$ python3 -q
>>> import numpy as np
>>> np.set_printoptions(precision=1, suppress=True, linewidth=140, floatmode="fixed")
>>> rng = np.random.default_rng(4615)
>>> labels = rng.integers(0, 2, 4)
>>> data = np.array([[4, 9, 7, 0], [-9, 5, -9, -4], [9, -2, 4, 6], [-1, 2, 3, -1]]) * (labels[:, None] == labels)
>>> data
array([[ 4,  0,  7,  0],
       [ 0,  5,  0, -4],
       [ 9,  0,  4,  0],
       [ 0,  2,  0, -1]])
>>> np.linalg.svd(data, compute_uv=False)
array([12.1,  6.8,  3.9,  0.4])
>>> data.shape
(4, 4)
>>> np.linalg.matrix_rank(data)
np.int64(4)
>>> np.count_nonzero(data)
np.int64(8)
>>> np.unravel_index(np.abs(data).argmax(), data.shape)
(np.int64(2), np.int64(0))
>>> np.abs(data).max()
np.int64(9)
>>> np.diff(data, axis=0)
array([[-4,  5, -7, -4],
       [ 9, -5,  4,  4],
       [-9,  2, -4, -1]])
>>> round(np.linalg.det(data.T), 1)
np.float64(-141.0)
>>> round(np.linalg.eigvals(data).sum().real, 1)
np.float64(12.0)
>>> np.einsum("ii->", data)
np.int64(12)
>>> np.einsum("ij,ji->", data, data)
np.int64(168)
>>> np.linalg.eigvals(data)
array([11.9, -3.9,  3.0,  1.0])
>>> round(np.linalg.det(data[::-1]), 1)
np.float64(-141.0)
>>> evals, V = np.linalg.eig(data)
>>> evals
array([11.9, -3.9,  3.0,  1.0])
>>> np.sort(np.linalg.eigvals(data.T))
array([-3.9,  1.0,  3.0, 11.9])
>>> np.sort(np.linalg.eigvals(data @ data))
array([  1.0,   9.0,  15.5, 142.5])
>>> F = np.load("run3.npy")
>>> F
array([[0, 0, 1],
       [0, 1, 0],
       [1, 0, 0]])
>>> vec = np.array([9, 2, 5])
>>> target = F @ vec
>>> coef, lr = np.zeros(3), 1 / np.linalg.norm(F, 2) ** 2
>>> for i in range(30):
...     coef -= lr * F.T @ (F @ coef - target)
...     if i % 5 == 0: print(i, round(np.linalg.norm(F @ coef - target), 1))
... 
0 0.0
5 0.0
10 0.0
15 0.0
20 0.0
25 0.0
>>> round(np.linalg.cond(F), 1)
np.float64(1.0)
